$ python3 -q
>>> import numpy as np
>>> np.set_printoptions(precision=2, suppress=True, linewidth=160, legacy="1.25")
>>> M = np.load("layer9.npy")
>>> M
array([[-7,  0,  0,  0],
       [ 0, -1,  0,  0],
       [-5, -8,  7,  0],
       [ 4, -5, -1, -6]])
>>> vec = np.array([0, 0, 0, 2])
>>> rhs = M @ vec
>>> rhs
array([  0,   0,   0, -12])
>>> np.linalg.solve(M, -2 * rhs)
array([-0., -0., -0., -4.])
>>> np.linalg.solve(M, M[:, 1])
array([-0.,  1., -0.,  0.])
>>> np.linalg.solve(M.T, M[0])
array([ 1., -0.,  0., -0.])
>>> vals, evecs = np.linalg.eig(M)
>>> np.sort(np.linalg.eigvals(M @ M))
array([ 1., 36., 49., 49.])
>>> A2 = np.linalg.inv(M)
>>> np.round(np.linalg.det(M) * A2, 2) + 0
array([[  42.,    0.,    0.,    0.],
       [   0.,  294.,    0.,    0.],
       [  30.,  336.,  -42.,    0.],
       [  23., -301.,    7.,   49.]])
>>> np.round(np.linalg.slogdet(M)[0], 2)
-1.0
>>> (np.abs(A2) > 1e-9).astype(int)
array([[1, 0, 0, 0],
       [0, 1, 0, 0],
       [1, 1, 1, 0],
       [1, 1, 1, 1]])
>>> np.allclose(A2, M.T)
False
>>> np.round(M @ A2, 2) + 0
array([[1., 0., 0., 0.],
       [0., 1., 0., 0.],
       [0., 0., 1., 0.],
       [0., 0., 0., 1.]])
>>> A2.round(2) + 0
array([[-0.14,  0.  ,  0.  ,  0.  ],
       [ 0.  , -1.  ,  0.  ,  0.  ],
       [-0.1 , -1.14,  0.14,  0.  ],
       [-0.08,  1.02, -0.02, -0.17]])
>>> np.round(np.linalg.inv(A2), 2) + 0
array([[-7.,  0.,  0.,  0.],
       [ 0., -1.,  0.,  0.],
       [-5., -8.,  7.,  0.],
       [ 4., -5., -1., -6.]])
>>> theta = np.deg2rad(72)
>>> arr = np.eye(3)
>>> arr[np.ix_([0, 1], [0, 1])] = [[np.cos(theta), -np.sin(theta)], [np.sin(theta), np.cos(theta)]]
>>> arr
array([[ 0.31, -0.95,  0.  ],
       [ 0.95,  0.31,  0.  ],
       [ 0.  ,  0.  ,  1.  ]])
>>> # 2 blocks once reordered
>>> np.round(arr.T @ arr, 2) + 0
array([[1., 0., 0.],
       [0., 1., 0.],
       [0., 0., 1.]])
>>> np.linalg.norm(arr, axis=0)
array([1., 1., 1.])
>>> A2 = arr / np.linalg.norm(arr, axis=1, keepdims=True)
>>> cov = A2 @ A2.T
>>> cov[0].round(2) + 0
array([1., 0., 0.])
>>> cov.round(2) + 0
array([[1., 0., 0.],
       [0., 1., 0.],
       [0., 0., 1.]])
>>> (cov - 2 * np.eye(3)).round(6).argmax(axis=1)
array([1, 0, 0])
>>> (np.abs(cov) > 0.9).astype(int)
array([[1, 0, 0],
       [0, 1, 0],
       [0, 0, 1]])
>>> theta = np.radians(135)
>>> r_ = np.eye(3)
>>> r_[1, 1] = r_[0, 0] = np.cos(theta)
>>> r_[1, 0], r_[0, 1] = -np.sin(theta), np.sin(theta)
>>> r_
array([[-0.71,  0.71,  0.  ],
       [-0.71, -0.71,  0.  ],
       [ 0.  ,  0.  ,  1.  ]])
>>> A2 = arr @ r_.T
>>> A2
array([[-0.89,  0.45,  0.  ],
       [-0.45, -0.89,  0.  ],
       [ 0.  ,  0.  ,  1.  ]])
>>> np.round(np.linalg.det(r_), 2), round(float(np.trace(r_)), 2)
(1.0, -0.41)
>>> np.allclose(np.linalg.norm(arr, axis=1), np.linalg.norm(A2, axis=1))
True
>>> vec = np.array([5, 5, 3])
>>> arr.T @ (arr @ vec)
array([5., 5., 3.])
>>> [p for p in range(1, 25) if np.allclose(np.linalg.matrix_power(arr, p), np.eye(3))]
[5, 10, 15, 20]
>>> np.linalg.inv(arr)
array([[ 0.31,  0.95,  0.  ],
       [-0.95,  0.31, -0.  ],
       [ 0.  ,  0.  ,  1.  ]])
>>> f = np.array([-2, 2, -1])
>>> A2 = arr + np.outer(f, np.eye(3)[1])
>>> A2
array([[ 0.31, -2.95,  0.  ],
       [ 0.95,  2.31,  0.  ],
       [ 0.  , -1.  ,  1.  ]])
>>> np.linalg.matrix_rank(np.linalg.inv(A2) - np.linalg.inv(arr), tol=1e-8)
1
>>> np.linalg.matrix_rank(A2 - arr)
1
>>> round(float(np.linalg.det(A2) / np.linalg.det(arr)), 2), round(float(1 + np.linalg.solve(arr, f)[1]), 2)
(3.52, 3.52)
>>> W0 = np.loadtxt("dump.csv", delimiter=",")
>>> W0
array([[ 3.,  2.,  0.,  0.,  0.],
       [ 2.,  3.,  2.,  0.,  0.],
       [ 0.,  2.,  0.,  2.,  0.],
       [ 0.,  0.,  2.,  0.,  2.],
       [ 0.,  0.,  0.,  2., -2.]])
>>> round(float(np.linalg.eigvalsh(W0).min()), 2)
-3.69
>>> [round(float(np.linalg.det(W0[:i, :i])), 2) + 0 for i in range(1, 6)]
[3.0, 5.0, -12.0, -20.0, 88.0]
>>> A2 = W0 / np.linalg.norm(W0, axis=1, keepdims=True)
>>> cov = A2 @ A2.T
>>> round(np.degrees(np.arccos(np.clip(cov[3, 1], -1, 1))), 2)
69.94
>>> np.argwhere(np.triu(np.abs(cov) > 0.95, 1))
array([], shape=(0, 2), dtype=int64)
>>> np.linalg.norm(A2, axis=1)
array([1., 1., 1., 1., 1.])
>>> (cov - 2 * np.eye(5)).round(6).argmax(axis=1)
array([1, 0, 1, 1, 2])
>>> vals, evecs = np.linalg.eigh(W0)
>>> vec = np.array([-2, 2, 0, 4, -3])
>>> np.abs(W0).sum(axis=1).max(), round(float(np.abs(vals).max()), 2)
(7.0, 5.47)
>>> (np.sign(evecs[:, -1].round(6)) == np.sign(evecs[0, -1].round(6))).astype(int)
array([1, 1, 1, 1, 1])
>>> O, _ = np.linalg.qr(np.array([[-1.0, -1.0, -0.7, -0.3, -1.3],
...     [-0.5, -2.7, 0.6, 0.6, 0.3],
...     [0.5, -0.8, 0.5, -1.2, 1.6],
...     [0.4, 0.1, -0.4, -0.5, 0.0],
...     [0.0, -1.0, -0.5, -0.9, 1.4]]))
>>> feats = O[:, :4]
>>> feats
array([[-0.78,  0.07, -0.35,  0.42],
       [-0.39, -0.76,  0.33, -0.38],
       [ 0.39, -0.51,  0.08,  0.74],
       [ 0.31, -0.14, -0.57, -0.36],
       [ 0.  , -0.36, -0.66, -0.01]])
>>> A2 = np.c_[feats[:, :3] @ np.array([[-2, -2, 5], [-2, 5, 5], [0, 5, -3]]), np.array([4, 2, 0, 0, 3])]
>>> A2
array([[ 1.41,  0.16, -2.46,  4.  ],
       [ 2.3 , -1.39, -6.75,  2.  ],
       [ 0.24, -2.92, -0.85,  0.  ],
       [-0.34, -4.14,  2.56,  0.  ],
       [ 0.73, -5.13,  0.17,  3.  ]])
>>> np.round(np.linalg.lstsq(feats, A2[:, 0])[0], 2) + 0
array([-2., -2.,  0.,  0.])
>>> np.round(np.linalg.norm(A2 - feats @ np.linalg.lstsq(feats, A2)[0], axis=0), 2) + 0
array([0.  , 0.  , 0.  , 0.53])
>>> np.linalg.matrix_rank(np.c_[feats, A2])
5
>>> E = np.load("w.npy")
>>> E
array([[ 1, -1, -1,  1],
       [ 3, -4,  2, -2],
       [ 6, -1,  3, -1],
       [ 9,  1,  6, -2],
       [10,  2,  4, -1],
       [11,  2,  7,  0],
       [ 9, -1, 10, -1],
       [ 6, -1, 12, -4],
       [ 3,  1, 15, -6],
       [ 1,  3, 13, -4],
       [-2,  2, 11, -5],
       [-4,  5,  9, -4],
       [-5,  2,  6, -4],
       [-2,  4,  9, -3],
       [-1,  4, 12, -1],
       [-2,  1, 11, -2],
       [ 1, -2, 11, -5],
       [ 1, -5, 13, -2],
       [ 4, -6, 13,  1],
       [ 5, -5, 11,  3],
       [ 7, -3,  9,  0]])
>>> C = E[[10, 5]].astype(float)
>>> for _ in range(3):
...     z = np.linalg.norm(E[:, None] - C, axis=-1).argmin(axis=1)
...     C = np.array([E[z == j].mean(axis=0) for j in range(2)])
... 
>>> z
array([1, 1, 1, 1, 1, 1, 1, 0, 0, 0, 0, 0, 0, 0, 0, 0, 0, 0, 0, 1, 1])
>>> np.abs(C[1] - C[0]).argmax()
0
>>> np.bincount(z)
array([12,  9])
>>> z = E[:, 3] > np.median(E[:, 3])
>>> f = E[z].mean(axis=0) - E[~z].mean(axis=0)
>>> ((E - E.mean(axis=0)) @ f > 0).astype(int)
array([1, 1, 1, 1, 1, 1, 1, 1, 0, 0, 0, 0, 0, 0, 0, 0, 0, 0, 1, 1, 1])
>>> z.astype(int)
array([1, 0, 1, 0, 1, 1, 1, 0, 0, 0, 0, 0, 0, 0, 1, 0, 0, 0, 1, 1, 1])
>>> hat = E @ np.linalg.solve(E.T @ E, E.T)
>>> np.diag(hat)
array([0.01, 0.22, 0.08, 0.18, 0.25, 0.3 , 0.14, 0.15, 0.2 , 0.13, 0.15, 0.2 , 0.13, 0.14, 0.32, 0.12, 0.23, 0.24, 0.32, 0.38, 0.11])
>>> np.round(np.linalg.eigvalsh(hat), 2) + 0
array([0., 0., 0., 0., 0., 0., 0., 0., 0., 0., 0., 0., 0., 0., 0., 0., 0., 1., 1., 1., 1.])
>>> np.trace(hat)
4.0
>>> np.allclose(hat @ hat, hat)
True
>>> cov = np.cov(E, rowvar=False)
>>> np.corrcoef(E.T)
array([[ 1.  , -0.32, -0.18,  0.45],
       [-0.32,  1.  , -0.02, -0.48],
       [-0.18, -0.02,  1.  , -0.33],
       [ 0.45, -0.48, -0.33,  1.  ]])
>>> np.polyfit(E[:, 0], E[:, 3], 1)
array([ 0.22, -2.63])
>>> np.median(E, axis=0)
array([ 3.,  1., 10., -2.])
>>> E.std(axis=0)
array([4.6 , 3.12, 4.09, 2.25])
>>> cov
array([[22.19, -4.81, -3.61,  4.85],
       [-4.81, 10.19, -0.26, -3.5 ],
       [-3.61, -0.26, 17.53, -3.15],
       [ 4.85, -3.5 , -3.15,  5.3 ]])
>>> np.linalg.eigvalsh(cov)[::-1]
array([27.24, 16.34,  8.9 ,  2.73])
>>> cov.shape
(4, 4)
>>> np.kron(np.eye(2, dtype=int), cov)
array([[22.19, -4.81, -3.61,  4.85,  0.  , -0.  , -0.  ,  0.  ],
       [-4.81, 10.19, -0.26, -3.5 , -0.  ,  0.  , -0.  , -0.  ],
       [-3.61, -0.26, 17.53, -3.15, -0.  , -0.  ,  0.  , -0.  ],
       [ 4.85, -3.5 , -3.15,  5.3 ,  0.  , -0.  , -0.  ,  0.  ],
       [ 0.  , -0.  , -0.  ,  0.  , 22.19, -4.81, -3.61,  4.85],
       [-0.  ,  0.  , -0.  , -0.  , -4.81, 10.19, -0.26, -3.5 ],
       [-0.  , -0.  ,  0.  , -0.  , -3.61, -0.26, 17.53, -3.15],
       [ 0.  , -0.  , -0.  ,  0.  ,  4.85, -3.5 , -3.15,  5.3 ]])
>>> round(np.einsum("ii->", cov), 2)
55.21
>>> O, _ = np.linalg.qr(np.array([[-0.1, -0.7, -0.4, 0.7, -0.5],
...     [0.0, 0.7, 1.6, 0.1, 1.0],
...     [-1.8, 0.0, -0.1, -0.2, 0.3],
...     [0.2, 0.0, -0.2, 0.8, -1.5],
...     [-1.2, -0.6, -0.1, 0.8, 1.2]]))
>>> evecs, _ = np.linalg.qr(np.array([[-0.7, -1.0, -1.1], [-1.2, -1.4, -0.3], [2.2, 0.8, 0.7]]))
>>> sigma = 3 * 0.2 ** np.arange(3)
>>> J = O[:, :3] * sigma @ evecs[:3]
>>> J
array([[-0.1 , -0.19, -0.34],
       [ 0.25,  0.2 ,  0.23],
       [ 0.71,  1.5 , -1.85],
       [-0.1 , -0.15,  0.21],
       [ 0.39,  0.75, -1.44]])
>>> rng = np.random.default_rng(7514)
>>> z = rng.permutation(3)
>>> A2 = J[:, z] * rng.choice([-1, 1], 3)
>>> A2
array([[-0.19,  0.1 ,  0.34],
       [ 0.2 , -0.25, -0.23],
       [ 1.5 , -0.71,  1.85],
       [-0.15,  0.1 , -0.21],
       [ 0.75, -0.39,  1.44]])
>>> left, _, VT = np.linalg.svd(J.T @ A2)
>>> np.round(np.linalg.lstsq(J, A2)[0], 2) + 0
array([[ 0., -1.,  0.],
       [ 1.,  0.,  0.],
       [ 0.,  0., -1.]])
>>> np.round(left @ VT, 2) + 0
array([[ 0., -1.,  0.],
       [ 1.,  0.,  0.],
       [ 0.,  0., -1.]])
>>> A2 = np.c_[J[:, :2] @ np.array([[1, 3], [0, -2]]), np.array([1, -2, 2, -1, 0])]
>>> A2
array([[-0.1 ,  0.09,  1.  ],
       [ 0.25,  0.36, -2.  ],
       [ 0.71, -0.87,  2.  ],
       [-0.1 ,  0.01, -1.  ],
       [ 0.39, -0.34,  0.  ]])
>>> np.round(np.linalg.norm(A2 - J @ np.linalg.lstsq(J, A2)[0], axis=0), 2) + 0
array([0. , 0. , 1.6])
>>> np.linalg.matrix_rank(np.c_[J, A2])
4
>>> f = np.array([0, -2])
>>> np.polyval(f, J[3])
array([-2., -2., -2.])
>>> np.convolve(J[3], f)
array([ 0.  ,  0.2 ,  0.31, -0.42])
>>> np.cross(J[3, :3], J[2, :3])
array([-0.03, -0.04, -0.04])
>>> np.correlate(J[3], J[2], "full")
array([ 0.18,  0.14, -0.69,  0.2 ,  0.15])
>>> np.array([np.convolve(row, f, "same") for row in J])
array([[ 0.  ,  0.19,  0.38],
       [ 0.  , -0.5 , -0.4 ],
       [ 0.  , -1.42, -3.  ],
       [ 0.  ,  0.2 ,  0.31],
       [ 0.  , -0.77, -1.5 ]])
>>> def softmax(z):
...     e = np.exp(z - z.max(axis=-1, keepdims=True))
...     return e / e.sum(axis=-1, keepdims=True)
... 
>>> softmax(10 * J[0])
array([0.67, 0.27, 0.06])
>>> softmax(J[0] + 3)
array([0.37, 0.34, 0.29])
>>> S = J @ J.T / np.sqrt(3)
>>> softmax(S + np.triu(np.full(S.shape, -np.inf), 1))
array([[1.  , 0.  , 0.  , 0.  , 0.  ],
       [0.46, 0.54, 0.  , 0.  , 0.  ],
       [0.03, 0.03, 0.94, 0.  , 0.  ],
       [0.27, 0.27, 0.18, 0.28, 0.  ],
       [0.06, 0.05, 0.57, 0.04, 0.27]])
>>> hat = J @ np.linalg.solve(J.T @ J, J.T)
>>> np.diag(hat)
array([0.53, 0.96, 0.86, 0.04, 0.61])
>>> hat
array([[ 0.53, -0.11, -0.25, -0.05,  0.41],
       [-0.11,  0.96, -0.06, -0.14,  0.08],
       [-0.25, -0.06,  0.86, -0.03,  0.22],
       [-0.05, -0.14, -0.03,  0.04, -0.11],
       [ 0.41,  0.08,  0.22, -0.11,  0.61]])
>>> hat @ J[:, 0]
array([-0.1 ,  0.25,  0.71, -0.1 ,  0.39])
>>> A = np.array([[3.0, -4.0, -1.0], [6.0, -8.0, -2.0], [-6.0, 6.0, 0.0]])
>>> # looks like rank 2
>>> np.allclose(A @ A.T, A.T @ A)
False
>>> round(np.linalg.det(A), 2)
0.0
>>> np.linalg.matrix_power(A, 2)
array([[ -9.,  14.,   5.],
       [-18.,  28.,  10.],
       [ 18., -24.,  -6.]])
>>> np.linalg.cond(A) > 100
True
>>> np.argsort(-np.linalg.norm(A, axis=0).round(6), kind="stable")[:3]
array([1, 0, 2])
>>> left, sigma, VT = np.linalg.svd(A)
>>> evecs = VT[:(sigma > 1e-8).sum()]
>>> vec = A[1] + -1 * A[2] + rng.integers(2) * np.eye(3)[0]
>>> vec
array([ 12., -14.,  -2.])
>>> round(np.linalg.norm(vec - evecs.T @ evecs @ vec), 2)
0.0
>>> np.linalg.matrix_rank(np.vstack([A, vec]))
2
>>> np.allclose(evecs.T @ evecs @ vec, vec)
True
>>> softmax(A).sum(axis=1)
array([1., 1., 1.])
>>> np.round(softmax(A[1] + 2), 2) + 0
array([1., 0., 0.])
>>> S = A @ A.T / np.sqrt(3)
>>> softmax(S)[1] @ A
array([ 6., -8., -2.])
>>> softmax(S).round(6).argmax(axis=1)
array([1, 1, 2])
>>> np.round(softmax(S), 2) + 0
array([[0., 1., 0.],
       [0., 1., 0.],
       [0., 0., 1.]])
>>> np.round(softmax(S + np.triu(np.full(S.shape, -np.inf), 1)), 2) + 0
array([[1., 0., 0.],
       [0., 1., 0.],
       [0., 0., 1.]])
>>> A2 = A[0, 0] * A[1:] - np.outer(A[1:, 0], A[0])
>>> A2
array([[ 0.,  0.,  0.],
       [ 0., -6., -6.]])
>>> np.flatnonzero(~A2.round(6).any(axis=1))
array([0])
>>> np.linalg.matrix_rank(A2), np.linalg.matrix_rank(A)
(1, 2)
>>> A[:, 0] / A[0, 0]
array([ 1.,  2., -2.])
>>> X = np.array([[3.05, -4.0, 1.0], [1.0, -0.95, 5.0], [3.0, -4.0, 1.05]])
>>> z = rng.permutation(3)
>>> z
array([0, 2, 1])
>>> A2 = X[z][:, z]
>>> np.round(np.trace(A2), 2)
3.15
>>> round(float(np.linalg.det(A2)), 2), round(float(np.linalg.det(X[z])), 2)
(1.01, -1.01)
>>> np.diag(A2)
array([ 3.05,  1.05, -0.95])
